% ipython --no-banner

In [1]: import numpy as np

In [2]: from numpy import linalg as LA

In [3]: np.set_printoptions(precision=2, suppress=True, linewidth=100)

In [4]: rd = lambda a: np.round(a, 2) + 0

In [5]: mat = np.load("run16.npy")

In [6]: mat
Out[6]: 
array([[29.68, 21.16, 48.44, 50.89, 21.08],
       [30.8 , 19.06, 50.05, 49.79, 21.21],
       [29.75, 21.05, 51.01, 50.86, 22.13],
       [29.63, 21.15, 50.44, 49.88, 18.49],
       [30.7 , 19.79, 51.24, 50.64, 20.39],
       [29.34, 20.96, 50.81, 50.55, 18.95],
       [28.91, 18.26, 50.12, 51.45, 21.01],
       [28.9 , 19.71, 47.64, 49.37, 20.07],
       [28.4 , 19.63, 51.22, 49.67, 21.8 ],
       [29.97, 20.85, 49.54, 49.6 , 19.7 ],
       [29.95, 18.47, 49.02, 52.48, 19.78],
       [30.71, 20.39, 51.17, 51.25, 19.97],
       [29.98, 19.29, 50.82, 50.5 , 20.74],
       [30.99, 18.39, 49.92, 49.57, 19.94],
       [28.74, 21.82, 49.78, 50.56, 20.54],
       [29.33, 21.78, 50.18, 51.27, 19.55],
       [31.21, 19.71, 49.47, 51.2 , 19.91],
       [30.33, 19.69, 50.95, 49.48, 20.46]])

In [7]: rng = np.random.default_rng(1175)

In [8]: other = mat + rng.integers(-2, 3, (18, 1)) @ rng.integers(-2, 3, (1, 5))

In [9]: other
Out[9]: 
array([[29.68, 21.16, 48.44, 50.89, 21.08],
       [30.8 , 21.06, 48.05, 49.79, 21.21],
       [29.75, 21.05, 51.01, 50.86, 22.13],
       [29.63, 19.15, 52.44, 49.88, 18.49],
       [30.7 , 17.79, 53.24, 50.64, 20.39],
       [29.34, 20.96, 50.81, 50.55, 18.95],
       [28.91, 22.26, 46.12, 51.45, 21.01],
       [28.9 , 19.71, 47.64, 49.37, 20.07],
       [28.4 , 19.63, 51.22, 49.67, 21.8 ],
       [29.97, 24.85, 45.54, 49.6 , 19.7 ],
       [29.95, 20.47, 47.02, 52.48, 19.78],
       [30.71, 20.39, 51.17, 51.25, 19.97],
       [29.98, 19.29, 50.82, 50.5 , 20.74],
       [30.99, 16.39, 51.92, 49.57, 19.94],
       [28.74, 21.82, 49.78, 50.56, 20.54],
       [29.33, 23.78, 48.18, 51.27, 19.55],
       [31.21, 17.71, 51.47, 51.2 , 19.91],
       [30.33, 19.69, 50.95, 49.48, 20.46]])

In [10]: other - mat
Out[10]: 
array([[ 0.,  0.,  0.,  0.,  0.],
       [ 0.,  2., -2.,  0.,  0.],
       [ 0.,  0.,  0.,  0.,  0.],
       [ 0., -2.,  2.,  0.,  0.],
       [ 0., -2.,  2.,  0.,  0.],
       [ 0.,  0.,  0.,  0.,  0.],
       [ 0.,  4., -4.,  0.,  0.],
       [ 0.,  0.,  0.,  0.,  0.],
       [ 0.,  0.,  0.,  0.,  0.],
       [ 0.,  4., -4.,  0.,  0.],
       [ 0.,  2., -2.,  0.,  0.],
       [ 0.,  0.,  0.,  0.,  0.],
       [ 0.,  0.,  0.,  0.,  0.],
       [ 0., -2.,  2.,  0.,  0.],
       [ 0.,  0.,  0.,  0.,  0.],
       [ 0.,  2., -2.,  0.,  0.],
       [ 0., -2.,  2.,  0.,  0.],
       [ 0.,  0.,  0.,  0.,  0.]])

In [11]: LA.matrix_rank(other - mat, tol=1e-8)
Out[11]: np.int64(1)
